$ ipython --no-banner

In [1]: import numpy as np

In [2]: import numpy.linalg as la

In [3]: np.set_printoptions(precision=2, suppress=True, linewidth=200)

In [4]: X = np.loadtxt("layer2.csv", delimiter=",")

In [5]: print(X)
[[0. 0. 3.]
 [3. 0. 0.]
 [0. 0. 0.]]

In [6]: W = np.array([[-1, 2, -3, -1], [3, -3, -2, 3], [-1, 2, 1, 0]])

In [7]: coef = np.array([1, 1, 5, 5])

In [8]: act = np.maximum(X @ W + coef, 0)

In [9]: print((act > 0).mean(axis=0))
[0.33 1.   0.67 1.  ]

In [10]: print((act > 0).astype(int))
[[0 1 1 1]
 [0 1 0 1]
 [1 1 1 1]]

In [11]: basis = np.array([[0, 0], [0, 1], [2, 0], [2, 1]])

In [12]: print((act @ basis).round(6).argmax(axis=1))
[0 1 0]

In [13]: Uu, sig, Vh = la.svd(X)

In [14]: print(sig)
[ 3.  3. -0.]

In [15]: out = Uu[:, :2] @ np.diag(sig[:2]) @ Vh[:2]

In [16]: print(round(la.norm(X - out) / la.norm(X), 2))
0.0

In [17]: print(round(la.norm(X - out, 2), 2), sig[2])
0.0 -0.0

In [18]: rng = np.random.default_rng(57)

In [19]: idx = rng.permutation(3)

In [20]: print(idx)
[0 2 1]

In [21]: out = X[idx][:, idx]

In [22]: print(out)
[[0. 3. 0.]
 [0. 0. 0.]
 [3. 0. 0.]]

In [23]: feats = np.load("x.npy")

In [24]: print(feats)
[[ 0.84 -0.33 -0.15]
 [-0.33  0.3  -0.32]
 [-0.15 -0.32  0.86]]

In [25]: u = np.array([1, 1, -2])

In [26]: print(np.convolve(feats[0], u))
[ 0.84  0.51 -2.17  0.51  0.3 ]

In [27]: out = feats + rng.integers(-2, 3, (3, 2)) @ rng.integers(-2, 3, (2, 3))

In [28]: print(out)
[[-1.16 -2.33  1.85]
 [-6.33 -1.7   1.68]
 [-0.15 -2.32  2.86]]

In [29]: print(np.abs(out - feats).sum(axis=1))
[ 6. 10.  4.]

In [30]: print(np.round(la.svd(out - feats, compute_uv=False), 2) + 0)
[7.48 2.83 0.  ]

In [31]: data = np.load("a.npy")

In [32]: print(data)
[[ 0.81  0.    0.59]
 [ 0.    1.    0.  ]
 [-0.59  0.    0.81]]

In [33]: rank = la.matrix_rank(X)

In [34]: print(rank)
2

In [35]: N = la.svd(X)[2][rank:].T

In [36]: print(N @ N.T)
[[0. 0. 0.]
 [0. 1. 0.]
 [0. 0. 0.]]

In [37]: print([int(la.matrix_rank(X[:, :j + 1])) for j in range(3)])
[1, 1, 2]

In [38]: print(np.allclose(X @ N, 0))
True

In [39]: arr = np.array([[4.0, 1.0, 1.0, 1.0],
    ...:     [1.0, 4.0, 1.0, 1.0],
    ...:     [1.0, 1.0, 4.0, 1.0],
    ...:     [1.0, 1.0, 1.0, 4.0]])

In [40]: Lm = la.cholesky(arr)

In [41]: print(np.diag(Lm) ** 2)
[4.   3.75 3.6  3.5 ]

In [42]: print(np.prod(np.diag(Lm)) ** 2, np.round(la.det(arr), 2))
189.0 189.0

In [43]: print(la.eigvalsh(arr).min() > 0)
True

In [44]: print(Lm @ Lm.T)
[[4. 1. 1. 1.]
 [1. 4. 1. 1.]
 [1. 1. 4. 1.]
 [1. 1. 1. 4.]]

In [45]: evals, vecs = la.eig(arr)

In [46]: print(np.round(arr @ vecs[:, 0] - evals[0] * vecs[:, 0], 2) + 0)
[0. 0. 0. 0.]

In [47]: print(np.sort(la.eigvals(arr @ arr)))
[ 9.  9.  9. 49.]

In [48]: print(evals)
[3. 7. 3. 3.]

In [49]: print(np.sort(la.eigvals(arr.T)))
[3. 3. 3. 7.]

In [50]: print(np.sort(la.eigvals(la.inv(arr))))
[0.14 0.33 0.33 0.33]

In [51]: W0 = np.load("sample14.npy")

In [52]: print(W0)
[[ 1.1 -2.   0. ]
 [ 1.   1.1 -1. ]
 [ 1.  -2.   0.1]]

In [53]: print(np.round(la.det(W0.T), 2))
0.12

In [54]: print(np.round(la.eigvals(W0).sum().real, 2))
2.3

In [55]: print(np.round(la.det(2 * W0), 2), round(float(la.det(W0)), 2))
0.97 0.12

In [56]: E = rng.normal(size=(23, 3)) + 10 * np.array([-3, -2, -2])

In [57]: print(E)
[[-30.4  -19.68 -19.22]
 [-30.81 -20.83 -19.48]
 [-29.26 -21.09 -19.67]
 [-28.66 -19.98 -19.1 ]
 [-28.96 -20.75 -20.44]
 [-31.34 -21.15 -20.2 ]
 [-29.34 -19.48 -20.48]
 [-31.75 -20.02 -19.09]
 [-29.64 -19.46 -18.01]
 [-28.51 -20.17 -22.2 ]
 [-28.75 -20.47 -19.47]
 [-30.91 -19.65 -20.86]
 [-29.57 -20.73 -20.41]
 [-30.8  -19.59 -19.76]
 [-29.75 -20.92 -20.15]
 [-31.1  -20.4  -19.81]
 [-29.89 -18.51 -19.84]
 [-30.27 -20.79 -19.51]
 [-30.49 -18.73 -22.18]
 [-30.72 -21.3  -21.31]
 [-30.12 -20.57 -20.36]
 [-29.36 -18.67 -21.47]
 [-30.02 -20.42 -20.73]]

In [58]: cen = E - E.mean(axis=0)

In [59]: Uu, sig, Vh = la.svd(cen, full_matrices=False)

In [60]: print(np.searchsorted(np.cumsum(sig ** 2) / (sig ** 2).sum(), 0.9) + 1)
3

In [61]: print(np.abs(Uu[:, 0]).argmax())
9

In [62]: print(np.round(cen.mean(axis=0), 2) + 0)
[0. 0. 0.]

In [63]: print((np.sign(Uu[:, 0]) == np.sign(Uu[0, 0])).astype(int))
[1 1 1 1 0 1 0 1 1 0 1 0 0 1 1 1 0 1 0 0 0 0 0]

In [64]: print(Vh[0] * np.sign(Vh[0, np.abs(Vh[0]).argmax()]))
[-0.37 -0.24  0.9 ]

In [65]: print(la.matrix_rank(cen))
3

In [66]: out = np.c_[E[:, :2] @ np.array([[2, -2], [0, 0]]), np.array([-2, 3, 0, -1, 2, -3, 5, -5, 0, -4, 5, 0, 4, 3, -4, 3, -4, 0, -3, 4, 1, 5, 3])]

In [67]: print(out)
[[-60.79  60.79  -2.  ]
 [-61.62  61.62   3.  ]
 [-58.53  58.53   0.  ]
 [-57.31  57.31  -1.  ]
 [-57.93  57.93   2.  ]
 [-62.69  62.69  -3.  ]
 [-58.67  58.67   5.  ]
 [-63.49  63.49  -5.  ]
 [-59.28  59.28   0.  ]
 [-57.01  57.01  -4.  ]
 [-57.5   57.5    5.  ]
 [-61.82  61.82   0.  ]
 [-59.13  59.13   4.  ]
 [-61.59  61.59   3.  ]
 [-59.49  59.49  -4.  ]
 [-62.19  62.19   3.  ]
 [-59.78  59.78  -4.  ]
 [-60.53  60.53   0.  ]
 [-60.99  60.99  -3.  ]
 [-61.45  61.45   4.  ]
 [-60.25  60.25   1.  ]
 [-58.72  58.72   5.  ]
 [-60.04  60.04   3.  ]]

In [68]: print(np.round(la.lstsq(E, out[:, 0])[0], 2) + 0)
[2. 0. 0.]

In [69]: print(la.matrix_rank(out))
2

In [70]: print(la.norm(la.qr(E)[0].T @ out, axis=0) ** 2 / ((out ** 2).sum(axis=0) + 1e-12))
[1.   1.   0.08]

In [71]: C2 = np.cov(E, rowvar=False)

In [72]: print(np.argwhere(np.triu(np.abs(np.corrcoef(E.T)) > 0.8, 1)))
[]

In [73]: print(np.argsort(-E.std(axis=0).round(6), kind="stable"))
[2 0 1]

In [74]: print(np.corrcoef(E.T))
[[ 1.    0.07 -0.11]
 [ 0.07  1.   -0.12]
 [-0.11 -0.12  1.  ]]

In [75]: print(la.eigvalsh(C2)[::-1])
[1.07 0.76 0.63]

In [76]: print(E.std(axis=0))
[0.88 0.79 0.98]

In [77]: J = np.loadtxt("test19.csv", delimiter=",")

In [78]: print(J)
[[  8.85   6.79  12.04  -1.27]
 [  6.67   4.5    8.32   0.04]
 [  4.78   2.54   5.1    1.04]
 [  2.61   0.38   1.48   1.9 ]
 [  2.6    0.37   1.46   1.9 ]
 [  2.33   0.12   1.03   1.97]
 [  1.49  -0.63  -0.3    2.08]
 [  0.54  -1.22  -1.51   1.69]
 [  0.07  -0.16  -0.23   0.09]
 [ -0.01   0.02   0.03  -0.01]
 [ -0.09   0.14   0.22  -0.06]
 [ -0.1    0.16   0.25  -0.06]
 [ -0.4    0.4    0.64  -0.03]
 [ -2.52   0.17   0.51   1.6 ]
 [ -2.98  -0.01   0.29   2.03]
 [ -3.82  -0.39  -0.2    2.84]
 [ -7.09  -2.22  -2.64   6.12]
 [ -7.32  -2.36  -2.84   6.36]
 [-21.15 -12.22 -16.64  20.86]
 [-22.24 -13.06 -17.83  22.01]]

In [79]: cen = E - E.mean(axis=0)

In [80]: vecs = la.svd(cen)[2][:1]

In [81]: out = cen - cen @ vecs.T @ vecs

In [82]: print(np.diag(vecs.T @ vecs))
[0.13 0.06 0.81]

In [83]: print(la.norm(out, axis=1).round(6).argmax())
19

In [84]: cen = J - J.mean(axis=0)

In [85]: vecs = la.svd(cen)[2][:3]

In [86]: out = cen - cen @ vecs.T @ vecs

In [87]: print((cen @ vecs.T).std(axis=0))
[12.4   2.01  1.42]

In [88]: print(np.round(out.std(axis=0), 2) + 0)
[0. 0. 0. 0.]

In [89]: Uu, sig, Vh = la.svd(J)

In [90]: print(np.argmax(sig[:-1] / (sig[1:] + 1e-6)) + 1)
3

In [91]: print(sig.round(2) + 0)
[57.63 13.37  6.36  0.  ]

In [92]: out = Uu[:, :3] @ np.diag(sig[:3]) @ Vh[:3]

In [93]: print(round(float(np.abs(J - out).max()), 2))
0.0

In [94]: print(out)
[[  8.85   6.79  12.04  -1.27]
 [  6.67   4.5    8.32   0.04]
 [  4.78   2.54   5.1    1.04]
 [  2.61   0.38   1.48   1.9 ]
 [  2.6    0.37   1.46   1.9 ]
 [  2.33   0.12   1.03   1.97]
 [  1.49  -0.63  -0.3    2.08]
 [  0.54  -1.22  -1.51   1.69]
 [  0.07  -0.16  -0.23   0.09]
 [ -0.01   0.02   0.03  -0.01]
 [ -0.09   0.14   0.22  -0.06]
 [ -0.1    0.16   0.25  -0.06]
 [ -0.4    0.4    0.64  -0.03]
 [ -2.52   0.17   0.51   1.6 ]
 [ -2.98  -0.01   0.29   2.03]
 [ -3.82  -0.39  -0.2    2.84]
 [ -7.09  -2.22  -2.64   6.12]
 [ -7.32  -2.36  -2.84   6.36]
 [-21.15 -12.22 -16.64  20.86]
 [-22.24 -13.06 -17.83  22.01]]

In [95]: print(round(la.norm(J - out) / la.norm(J), 2))
0.0

In [96]: print(la.matrix_rank(J, rtol=0.05))
3
